$ python3 -q
>>> import numpy as np
>>> from numpy import linalg as LA
>>> np.set_printoptions(precision=3, suppress=True, linewidth=100, sign=" ")
>>> def rd(a):
...     return np.round(a, 3) + 0
... 
>>> m1 = np.loadtxt("data.csv", delimiter=",")
>>> m1
array([[ 20.,  -3.,   0.,  -2.],
       [ -1.,  62.,   1.,  -1.],
       [  1.,  -2., -20.,   3.],
       [  2.,   2.,   2.,  43.]])
>>> P = np.triu(np.array([[0, -1, -1, 1], [-2, -1, 2, 1], [2, -1, 0, 0], [2, 0, -2, -2]]), 1) + np.eye(4)
>>> B = P @ m1 @ LA.inv(P)
>>> P @ m1 - m1 @ P
array([[   2.,  -38.,   47.,   24.],
       [   4.,   -3., -163.,  -12.],
       [   0.,    1.,    5.,    1.],
       [   0.,    2.,   -2.,   -4.]])
>>> evals, vecs = LA.eig(m1)
>>> rd(np.sort(LA.eigvals(m1 @ m1)))
array([  402.845,   404.718,  1848.516,  3838.92 ])
>>> rd(np.sort(LA.eigvals(m1.T)))
array([-20.071,  20.118,  42.994,  61.959])
>>> rd(m1 @ vecs[:, 0] - evals[0] * vecs[:, 0])
array([ 0.,  0.,  0.,  0.])
>>> sig = 3 * 0.9 ** np.arange(3)
>>> rng = np.random.default_rng(620343)
>>> W0 = rng.normal(size=(26, 3)) * rng.permutation(sig)
>>> rd(W0)
array([[-6.509, -0.796,  0.556],
       [-0.334,  4.728,  0.827],
       [-3.121,  2.474, -2.052],
       [-1.   , -0.621, -4.196],
       [ 3.269, -3.451,  0.628],
       [-0.314, -1.486,  0.723],
       [-2.087, -3.597,  3.128],
       [-2.203,  3.131, -1.176],
       [-2.93 , -1.813, -3.035],
       [ 4.815,  0.846, -0.721],
       [ 3.387,  0.63 , -8.886],
       [ 4.501, -1.363, -0.959],
       [ 2.399,  0.309,  2.214],
       [-1.804,  2.748, -0.607],
       [ 0.443,  0.128,  4.13 ],
       [ 4.617, -1.752,  3.445],
       [ 1.906,  3.474,  0.361],
       [ 1.713, -0.252,  4.895],
       [ 2.367,  2.112,  1.927],
       [ 1.591, -3.099,  6.111],
       [-2.96 ,  1.816,  1.495],
       [-0.767, -4.849, -1.055],
       [ 3.422, -0.646,  4.075],
       [ 1.787,  2.845, -4.215],
       [-3.198, -2.682,  0.211],
       [ 3.509, -0.861,  6.184]])
>>> P = W0 @ LA.solve(W0.T @ W0, W0.T)
>>> np.allclose(P @ P, P)
True
>>> print(rd(LA.eigvalsh(P)))
[ 0.  0.  0.  0.  0.  0.  0.  0.  0.  0.  0.  0.  0.  0.  0.  0.  0.  0.  0.  0.  0.  0.  0.  1.
  1.  1.]
